$ ipython --no-banner

In [1]: import numpy as np

In [2]: from numpy import linalg as LA

In [3]: np.set_printoptions(precision=4, suppress=True, linewidth=100, legacy="1.25")

In [4]: M2 = np.array([[0.7, -1.6],
   ...:     [1.3, 0.1],
   ...:     [-0.6, -0.6],
   ...:     [1.6, -1.5],
   ...:     [1.2, -1.0],
   ...:     [0.7, -0.8],
   ...:     [-0.8, 0.3],
   ...:     [-1.2, 0.5]])

In [5]: C = np.array([[1.2, -0.2, -0.3, 1.7, 0.9, 0.1, -1.0],
   ...:     [0.2, 0.7, 1.6, -0.6, -0.3, 1.8, 0.0]])

In [6]: F = M2 @ C

In [7]: F
Out[7]: 
array([[ 0.52, -1.26, -2.77,  2.15,  1.11, -2.81, -0.7 ],
       [ 1.58, -0.19, -0.23,  2.15,  1.14,  0.31, -1.3 ],
       [-0.84, -0.3 , -0.78, -0.66, -0.36, -1.14,  0.6 ],
       [ 1.62, -1.37, -2.88,  3.62,  1.89, -2.54, -1.6 ],
       [ 1.24, -0.94, -1.96,  2.64,  1.38, -1.68, -1.2 ],
       [ 0.68, -0.7 , -1.49,  1.67,  0.87, -1.37, -0.7 ],
       [-0.9 ,  0.37,  0.72, -1.54, -0.81,  0.46,  0.8 ],
       [-1.34,  0.59,  1.16, -2.34, -1.23,  0.78,  1.2 ]])

In [8]: LA.lstsq(F[:-1].T, F[-1])[2]
Out[8]: 2

In [9]: np.allclose(F[:-1].T @ LA.lstsq(F[:-1].T, F[-1])[0], F[-1])
Out[9]: True

In [10]: round(float(np.trace(LA.pinv(F) @ F)), 4)
Out[10]: 2.0

In [11]: F @ LA.pinv(F) @ F
Out[11]: 
array([[ 0.52, -1.26, -2.77,  2.15,  1.11, -2.81, -0.7 ],
       [ 1.58, -0.19, -0.23,  2.15,  1.14,  0.31, -1.3 ],
       [-0.84, -0.3 , -0.78, -0.66, -0.36, -1.14,  0.6 ],
       [ 1.62, -1.37, -2.88,  3.62,  1.89, -2.54, -1.6 ],
       [ 1.24, -0.94, -1.96,  2.64,  1.38, -1.68, -1.2 ],
       [ 0.68, -0.7 , -1.49,  1.67,  0.87, -1.37, -0.7 ],
       [-0.9 ,  0.37,  0.72, -1.54, -0.81,  0.46,  0.8 ],
       [-1.34,  0.59,  1.16, -2.34, -1.23,  0.78,  1.2 ]])

In [12]: left, sv, Vh = LA.svd(F)

In [13]: sv.round(4) + 0
Out[13]: array([10.5005,  3.5033,  0.    ,  0.    ,  0.    ,  0.    ,  0.    ])

In [14]: np.argmax(sv[:-1] / (sv[1:] + 1e-6)) + 1
Out[14]: 2

In [15]: M2 = left[:, :2] @ np.diag(sv[:2]) @ Vh[:2]

In [16]: round(float(np.abs(F - M2).max()), 4)
Out[16]: 0.0

In [17]: round(float(LA.norm(F - M2, 2)), 4), np.round(sv[2], 4)
Out[17]: (0.0, 0.0)

In [18]: LA.matrix_rank(F, rtol=0.05)
Out[18]: 2

In [19]: M2
Out[19]: 
array([[ 0.52, -1.26, -2.77,  2.15,  1.11, -2.81, -0.7 ],
       [ 1.58, -0.19, -0.23,  2.15,  1.14,  0.31, -1.3 ],
       [-0.84, -0.3 , -0.78, -0.66, -0.36, -1.14,  0.6 ],
       [ 1.62, -1.37, -2.88,  3.62,  1.89, -2.54, -1.6 ],
       [ 1.24, -0.94, -1.96,  2.64,  1.38, -1.68, -1.2 ],
       [ 0.68, -0.7 , -1.49,  1.67,  0.87, -1.37, -0.7 ],
       [-0.9 ,  0.37,  0.72, -1.54, -0.81,  0.46,  0.8 ],
       [-1.34,  0.59,  1.16, -2.34, -1.23,  0.78,  1.2 ]])

In [20]: rng = np.random.default_rng(9449)

In [21]: t = rng.uniform(0, 2 * np.pi, 30)

In [22]: q, _ = LA.qr(np.array([[-0.8, -0.3], [-1.9, -0.8], [-0.5, -1.5]]))

In [23]: W0 = 10 * np.c_[np.cos(t), np.sin(t)] @ q.T

In [24]: W0
Out[24]: 
array([[ 3.9466,  9.1698, -0.583 ],
       [-3.8919, -8.9305,  2.2583],
       [-2.8232, -6.0935,  7.4094],
       [-3.8868, -9.1444, -1.1277],
       [-2.7306, -6.8234, -6.7812],
       [ 1.0739,  3.1348,  9.435 ],
       [ 2.5798,  5.4896, -7.9504],
       [-3.8385, -9.0714, -1.7251],
       [ 3.2069,  7.062 , -6.3122],
       [-1.4907, -2.847 ,  9.4695],
       [-3.3898, -8.2152, -4.5847],
       [ 1.5554,  4.2247,  8.9293],
       [ 1.3269,  2.4558, -9.6025],
       [ 1.3717,  3.8101,  9.1434],
       [-1.9821, -5.1797, -8.3212],
       [ 0.7122,  2.3088,  9.7037],
       [ 3.8454,  8.7832, -2.8403],
       [-3.5172, -8.4722, -3.9814],
       [-3.2943, -7.2863,  6.0048],
       [-2.4149, -6.136 , -7.5178],
       [-3.5486, -7.9525,  4.9158],
       [-3.1983, -7.8194, -5.3505],
       [ 1.3781,  2.5779, -9.5632],
       [-3.6619, -8.7546, -3.154 ],
       [-1.9295, -3.902 ,  9.0028],
       [-3.4934, -7.8056,  5.1836],
       [ 3.94  ,  9.191 , -0.0359],
       [-3.3308, -8.0942, -4.8363],
       [ 3.8093,  9.023 ,  2.0184],
       [ 0.1975,  1.1232,  9.9348]])

In [25]: np.argsort(-LA.norm(W0, axis=0).round(6), kind="stable")[:3]
Out[25]: array([1, 2, 0])

In [26]: LA.cond(W0) > 100
Out[26]: True

In [27]: LA.matrix_rank(W0, rtol=0.1)
Out[27]: 2
